% ipython --no-banner

In [1]: import numpy as np

In [2]: np.set_printoptions(suppress=True, linewidth=100)

In [3]: def tidy(a):
   ...:     return np.round(a, 1) + 0
   ...: 

In [4]: m1 = np.load("layer10.npy")

In [5]: m1
Out[5]: 
array([[ 0, -2, -2,  0],
       [ 2,  0,  0,  2],
       [ 0,  0,  0,  0],
       [ 1,  0, -2,  0]])

In [6]: # rows and columns are dependent

In [7]: gram = m1.T @ m1

In [8]: tidy(np.linalg.svd(m1, compute_uv=False) ** 2)
Out[8]: array([11.2,  8. ,  1.8,  0. ])

In [9]: np.linalg.matrix_rank(gram)
Out[9]: np.int64(3)

In [10]: np.allclose(gram, gram.T)
Out[10]: True

In [11]: np.diag(gram)
Out[11]: array([5, 4, 8, 4])

In [12]: np.argsort(-np.linalg.norm(m1, axis=0).round(6), kind="stable")[:3]
Out[12]: array([2, 0, 1])

In [13]: tidy(np.linalg.norm(m1, 2) / np.linalg.norm(m1))
Out[13]: np.float64(0.7)

In [14]: [round(float(x), 1) for x in np.linalg.svd(m1, compute_uv=False)[:3]]
Out[14]: [3.3, 2.8, 1.3]

In [15]: np.linalg.cond(m1) > 100
Out[15]: np.True_

In [16]: O, _ = np.linalg.qr(np.array([[0.8, -1.7], [-1.0, -0.2]]))

In [17]: evecs, _ = np.linalg.qr(np.array([[0.4, 0.2], [1.7, -1.0]]))

In [18]: s = 10 * 0.7 ** np.arange(2)

In [19]: W0 = O[:, :2] * s @ evecs[:2]

In [20]: tidy(W0)
Out[20]: 
array([[-3.9,  7.3],
       [-6. , -6.6]])

In [21]: x = np.array([1, -3])

In [22]: y = W0 @ x

In [23]: b, lr = np.zeros(2), 1 / np.linalg.norm(W0, 2) ** 2

In [24]: for i in range(25):
    ...:     b -= lr * W0.T @ (W0 @ b - y)
    ...:     if i % 5 == 0: print(i, round(np.linalg.norm(W0 @ b - y), 1))
    ...: 
0 5.9
5 0.2
10 0.0
15 0.0
20 0.0

In [25]: tidy(b)
Out[25]: array([ 1., -3.])

In [26]: tidy(np.linalg.cond(W0))
Out[26]: np.float64(1.4)

In [27]: B = np.array([[3, 3], [3, 0], [2, 3], [3, 1]])

In [28]: np.vstack([m1, B.T]).shape
Out[28]: (6, 4)

In [29]: m1 @ B
Out[29]: 
array([[-10,  -6],
       [ 12,   8],
       [  0,   0],
       [ -1,  -3]])

In [30]: np.linalg.matrix_rank(m1 @ B)
Out[30]: np.int64(2)

In [31]: np.einsum("ij,ij->i", m1, m1)
Out[31]: array([8, 8, 0, 5])

In [32]: B @ m1
Traceback (most recent call last):
  Cell In[32], line 1
    B @ m1
ValueError: matmul: Input operand 1 has a mismatch in its core dimension 0, with gufunc signature (n?,k),(k,m?)->(n?,m?) (size 4 is different from 2)
